% python3 -q
>>> import numpy as np
>>> from numpy import linalg as LA
>>> np.set_printoptions(precision=2, suppress=True, linewidth=160, sign=" ")
>>> def tidy(a):
...     return np.round(a, 2) + 0
... 
>>> rng = np.random.default_rng(220759)
>>> th = rng.uniform(0, 2 * np.pi, 30)
>>> Q, _ = LA.qr(np.array([[-0.6, -0.2],
...     [-0.6, -0.8],
...     [-0.4, 0.7],
...     [-0.7, 0.4],
...     [0.4, -1.1],
...     [-0.1, -0.6],
...     [-1.3, 1.0],
...     [0.6, -0.3],
...     [-0.3, -0.4],
...     [-0.4, 2.7],
...     [-1.2, 0.6],
...     [-0.4, 0.0]]))
>>> mat = 10 * np.c_[np.cos(th), np.sin(th)] @ Q.T
>>> tidy(mat)
array([[-3.06, -4.61,  0.12, -1.93, -1.16, -1.98, -2.91,  1.76, -2.31,  5.31, -3.52, -1.69],
       [ 1.96,  1.42,  2.04,  2.84, -2.4 , -0.18,  5.51, -2.4 ,  0.71,  3.81,  4.8 ,  1.42],
       [ 2.13,  4.06, -1.26,  0.45,  2.55,  2.18,  0.  , -0.52,  2.03, -7.71,  1.04,  0.99],
       [ 3.09,  3.81,  1.07,  2.85, -0.59,  1.19,  4.98, -2.49,  1.9 , -1.32,  4.99,  1.9 ],
       [-3.14, -3.98, -0.93, -2.78,  0.37, -1.32, -4.8 ,  2.44, -1.99,  1.87, -4.88, -1.91],
       [-2.54, -2.5 , -1.74, -3.  ,  1.77, -0.39, -5.58,  2.57, -1.25, -1.87, -5.13, -1.7 ],
       [ 3.04,  4.62, -0.17,  1.88,  1.22,  2.  ,  2.81, -1.72,  2.31, -5.44,  3.44,  1.67],
       [ 0.97, -0.17,  2.23,  2.33, -2.99, -0.91,  4.82, -1.92, -0.08,  6.03,  3.84,  0.9 ],
       [-2.65, -2.72, -1.66, -3.01,  1.61, -0.51, -5.55,  2.58, -1.36, -1.4 , -5.16, -1.75],
       [ 1.79,  3.73, -1.5 ,  0.04,  2.8 ,  2.13, -0.76, -0.17,  1.86, -7.97,  0.34,  0.76],
       [ 2.87,  3.23,  1.43,  2.98, -1.19,  0.81,  5.39, -2.58,  1.61,  0.25,  5.16,  1.84],
       [ 2.4 ,  2.23,  1.83,  2.98, -1.95,  0.24,  5.6 , -2.54,  1.11,  2.4 ,  5.08,  1.64],
       [-1.88, -1.3 , -2.07, -2.81,  2.46,  0.24, -5.47,  2.37, -0.65, -4.01, -4.74, -1.38],
       [-0.55,  0.8 , -2.23, -2.06,  3.12,  1.18, -4.39,  1.67,  0.4 , -6.71, -3.33, -0.66],
       [-3.19, -4.29, -0.61, -2.57, -0.12, -1.57, -4.3 ,  2.28, -2.14,  3.04, -4.56, -1.89],
       [-0.25, -1.89,  2.12,  1.45, -3.22, -1.6 ,  3.4 , -1.13, -0.95,  7.61,  2.25,  0.2 ],
       [ 3.08,  3.76,  1.1 ,  2.87, -0.64,  1.16,  5.03, -2.51,  1.88, -1.18,  5.01,  1.9 ],
       [-1.91, -1.34, -2.06, -2.82,  2.43,  0.22, -5.49,  2.38, -0.67, -3.94, -4.76, -1.4 ],
       [-0.54,  0.8 , -2.23, -2.05,  3.13,  1.18, -4.39,  1.66,  0.4 , -6.71, -3.33, -0.66],
       [-3.07, -3.74, -1.12, -2.87,  0.67, -1.14, -5.05,  2.51, -1.87,  1.12, -5.02, -1.9 ],
       [-1.56, -3.49,  1.63,  0.21, -2.92, -2.08,  1.22, -0.04, -1.74,  8.06,  0.09, -0.61],
       [-3.06, -4.61,  0.11, -1.94, -1.14, -1.97, -2.93,  1.77, -2.31,  5.28, -3.54, -1.7 ],
       [-0.77, -2.57,  1.98,  0.99, -3.17, -1.82,  2.62, -0.72, -1.28,  7.96,  1.45, -0.12],
       [ 0.08,  1.68, -2.16, -1.58,  3.22,  1.52, -3.62,  1.24,  0.84, -7.46, -2.49, -0.3 ],
       [ 3.2 ,  4.34,  0.54,  2.52,  0.23,  1.62,  4.18, -2.24,  2.17, -3.29,  4.48,  1.88],
       [-2.74, -4.53,  0.66, -1.31, -1.86, -2.15, -1.66,  1.25, -2.27,  6.63, -2.5 , -1.43],
       [-1.84, -1.23, -2.08, -2.8 ,  2.49,  0.27, -5.46,  2.35, -0.62, -4.12, -4.71, -1.37],
       [ 1.26,  0.29,  2.2 ,  2.51, -2.86, -0.71,  5.08, -2.08,  0.14,  5.47,  4.16,  1.06],
       [ 1.42,  0.53,  2.18,  2.59, -2.77, -0.6 ,  5.2 , -2.16,  0.27,  5.14,  4.32,  1.14],
       [ 3.18,  4.15,  0.76,  2.68, -0.11,  1.45,  4.55, -2.36,  2.08, -2.49,  4.73,  1.9 ]])
>>> T = np.stack([mat, 4 * mat, mat[::-1]])
>>> LA.matrix_rank(T)
array([ 2,  2,  2])
>>> rk = LA.matrix_rank(mat)
>>> rk
np.int64(2)
>>> N = LA.svd(mat)[2][rk:].T
>>> print([int(LA.matrix_rank(np.delete(mat, i, axis=0))) for i in range(30)])
[2, 2, 2, 2, 2, 2, 2, 2, 2, 2, 2, 2, 2, 2, 2, 2, 2, 2, 2, 2, 2, 2, 2, 2, 2, 2, 2, 2, 2, 2]
>>> np.allclose(mat @ N, 0)
True
>>> LA.matrix_rank(mat.T @ mat), LA.matrix_rank(mat @ mat.T)
(np.int64(2), np.int64(2))
